% ipython --no-banner

In [1]: import numpy as np

In [2]: from numpy import linalg as LA

In [3]: np.set_printoptions(precision=1, suppress=True, linewidth=200)

In [4]: m1 = np.loadtxt("run17.csv", delimiter=",")

In [5]: m1
Out[5]: 
array([[58.4, 41.5, 40.2, -0.8, 38.6, 79.3, 60. , 20.9],
       [60.6, 42.2, 40.3, -0.6, 41.1, 78.9, 58.8, 21.6],
       [59.4, 40.6, 40.7,  2. , 38.8, 79.4, 60.3, 20.3],
       [60.4, 39.2, 42. , -0.5, 41.4, 78.8, 59.9, 20.6],
       [60.8, 41.7, 39.5, -0.1, 40.6, 80. , 60.5, 19.7],
       [58.5, 39.9, 38.7,  0. , 40.8, 80.4, 59.6, 20.9],
       [60.9, 39.1, 36.9,  0.8, 40.3, 79.6, 59.6, 20.8],
       [58.8, 39.2, 40. ,  0.9, 39. , 79.4, 59.6, 20.5],
       [60.8, 40.5, 40.4,  0.9, 40. , 81.6, 59.1, 18.6],
       [60.3, 38.8, 40. , -0.3, 40.7, 82.8, 60.7, 18.9],
       [60.8, 40. , 40. ,  1. , 39.8, 81.9, 60. , 19.6],
       [60.1, 38.1, 39.8,  0.4, 39.2, 81.1, 59.3, 19.7],
       [61. , 39.3, 40.9,  1.1, 40.3, 81.9, 61.2, 20.3],
       [60.8, 41.1, 39.7,  0.4, 39.8, 79.1, 60.2, 19.7],
       [61.1, 39.6, 40.6,  0.1, 37.2, 79.4, 61.2, 18.9],
       [59. , 39.6, 39.8,  1.6, 38.2, 80.4, 60.1, 19.4],
       [62. , 41. , 38.8, -0.6, 41.2, 79.8, 60. , 19.5],
       [60.9, 39.2, 39.7,  1.1, 38.8, 80.5, 60.3, 20.1],
       [60.8, 41.7, 41.2,  0. , 40.3, 78.5, 60.4, 20.4],
       [60.9, 39.1, 39.3,  1.6, 40.4, 81.2, 60.2, 19.9],
       [60.8, 41. , 39.4, -1.6, 40.5, 79.6, 60.5, 19.7],
       [58.7, 40.4, 40.9,  2. , 39.1, 80.9, 59.6, 20.9],
       [60.5, 39.4, 42.5, -1.2, 39.6, 81.1, 59.2, 20.4],
       [60.7, 40.4, 40.2, -1.1, 39.2, 80.6, 61.4, 18.6],
       [57.6, 39.9, 39.8, -2.2, 40.9, 79.7, 58.5, 20.1],
       [60.8, 39.9, 40.8, -0.5, 40.2, 78.8, 59.7, 20.7],
       [60.5, 38. , 40.2,  0.5, 39.9, 80.8, 60.7, 21. ],
       [60.3, 41.8, 38.6,  0.6, 39.4, 80.1, 59.3, 19.6],
       [59.1, 39.8, 39.9, -0.6, 39.4, 79.7, 58.5, 20.5],
       [60. , 38.4, 41.1, -0.7, 39.6, 80.8, 59.3, 17.9],
       [61.4, 40.5, 39.4,  0.9, 41.4, 79.6, 58.3, 19.4],
       [60. , 40.1, 39.7,  0.9, 39.5, 79.5, 61. , 18.8],
       [59.4, 39. , 40.3,  0.2, 39.1, 80.1, 60.8, 18.6],
       [60.3, 40.3, 38. , -0.1, 39.2, 79.1, 61.7, 18.6],
       [60.2, 40.5, 37.8,  0.9, 38.8, 80.8, 59.1, 21. ],
       [62.3, 40.9, 40.4,  0.1, 40.1, 79. , 60. , 20.6],
       [59.8, 41.7, 38.6,  1. , 40.4, 78.7, 59.4, 21.1],
       [59.5, 39.1, 39.4,  0.4, 38.7, 79.2, 58.7, 21.7],
       [59.8, 41.1, 38.1,  0.8, 41.2, 81.1, 62.1, 19.4],
       [61.7, 40.5, 39.9, -1.7, 40.7, 79. , 61.6, 19.1],
       [59. , 38. , 39.6,  1. , 39.5, 79.6, 60.8, 20.3],
       [61.2, 39.9, 39.6,  0.3, 40.7, 80.1, 61.1, 20.2],
       [58.8, 40.4, 39.2, -1.6, 39. , 79.5, 61.7, 19.9],
       [61.3, 40. , 40.4,  0.2, 40.8, 80.2, 59.7, 19.9],
       [58.6, 40.9, 38.3, -0.8, 38. , 81.3, 61.5, 19.7],
       [59.4, 39.6, 40.1,  0. , 38.5, 79.3, 57.8, 19.9]])

In [6]: T = np.stack([m1, 2 * m1, m1[::-1]])

In [7]: LA.norm(T, axis=(1, 2))
Out[7]: array([ 930.3, 1860.6,  930.3])

In [8]: LA.matrix_rank(T.reshape(3, -1))
Out[8]: np.int64(2)

In [9]: LA.matrix_rank(T)
Out[9]: array([8, 8, 8])
